$ python3 -q
>>> import numpy as np
>>> np.set_printoptions(precision=1, suppress=True, linewidth=120, floatmode="fixed")
>>> J = np.array([[-1.6, 0.5, -1.1, 1.6],
...     [-0.8, 2.2, 0.5, -2.6],
...     [1.3, -0.6, -0.3, -0.8],
...     [-1.7, 0.1, -0.7, 0.1],
...     [-0.7, 2.0, 0.5, -2.6],
...     [0.5, 0.5, 0.7, -0.4],
...     [-0.4, 1.0, -0.1, 0.8]])
>>> x0 = np.array([0, 3, 3, -1])
>>> a = np.maximum(J @ x0, 0)
>>> np.flatnonzero(a > 1e-9)
array([1, 4, 5, 6])
>>> J * (a > 1e-9)[:, None]
array([[-0.0,  0.0, -0.0,  0.0],
       [-0.8,  2.2,  0.5, -2.6],
       [ 0.0, -0.0, -0.0, -0.0],
       [-0.0,  0.0, -0.0,  0.0],
       [-0.7,  2.0,  0.5, -2.6],
       [ 0.5,  0.5,  0.7, -0.4],
       [-0.4,  1.0, -0.1,  0.8]])
>>> np.maximum(J @ x0, 0) - np.maximum(-J @ x0, 0)
array([-3.4, 10.7, -1.9, -1.9, 10.1,  4.0,  1.9])
>>> a
array([ 0.0, 10.7,  0.0,  0.0, 10.1,  4.0,  1.9])
>>> P = J @ np.linalg.solve(J.T @ J, J.T)
>>> P @ J[:, 0]
array([-1.6, -0.8,  1.3, -1.7, -0.7,  0.5, -0.4])
>>> np.round(np.linalg.eigvalsh(P), 1) + 0
array([0.0, 0.0, 0.0, 1.0, 1.0, 1.0, 1.0])
>>> np.linalg.matrix_rank(np.eye(7) - P)
np.int64(3)
>>> x0 = np.array([0, -1, 1, 3])
>>> target = J @ x0
>>> np.round(np.linalg.pinv(J) @ J, 1) + 0
array([[1.0, 0.0, 0.0, 0.0],
       [0.0, 1.0, 0.0, 0.0],
       [0.0, 0.0, 1.0, 0.0],
       [0.0, 0.0, 0.0, 1.0]])
>>> target
array([ 3.2, -9.5, -2.1, -0.5, -9.3, -1.0,  1.3])
>>> np.round(np.linalg.lstsq(J, target)[0], 1) + 0
array([ 0.0, -1.0,  1.0,  3.0])
>>> try:
...     np.linalg.solve(J, target)
... except np.linalg.LinAlgError as e:
...     print(e)
... 
Last 2 dimensions of the array must be square
>>> rng = np.random.default_rng(24819)
>>> target = target + 0.1 * rng.normal(size=7)
>>> target
array([ 3.3, -9.5, -2.2, -0.5, -9.3, -1.1,  1.3])
>>> coef, *_ = np.linalg.lstsq(J, target)
>>> np.round(J.T @ (target - J @ coef), 1) + 0
array([0.0, 0.0, 0.0, 0.0])
>>> B = np.c_[J[:, :3] @ np.array([[5, 4, 2], [2, 4, 4], [0, 1, 2]]), np.array([1, 1, 3, 0, 0, 2, 2])]
>>> B
array([[-7.0, -5.5, -3.4,  1.0],
       [ 0.4,  6.1,  8.2,  1.0],
       [ 5.3,  2.5, -0.4,  3.0],
       [-8.3, -7.1, -4.4,  0.0],
       [ 0.5,  5.7,  7.6,  0.0],
       [ 3.5,  4.7,  4.4,  2.0],
       [ 0.0,  2.3,  3.0,  2.0]])
>>> np.linalg.matrix_rank(B)
np.int64(4)
>>> np.linalg.norm(np.linalg.qr(J)[0].T @ B, axis=0) ** 2 / ((B ** 2).sum(axis=0) + 1e-12)
array([1.0, 1.0, 1.0, 0.6])
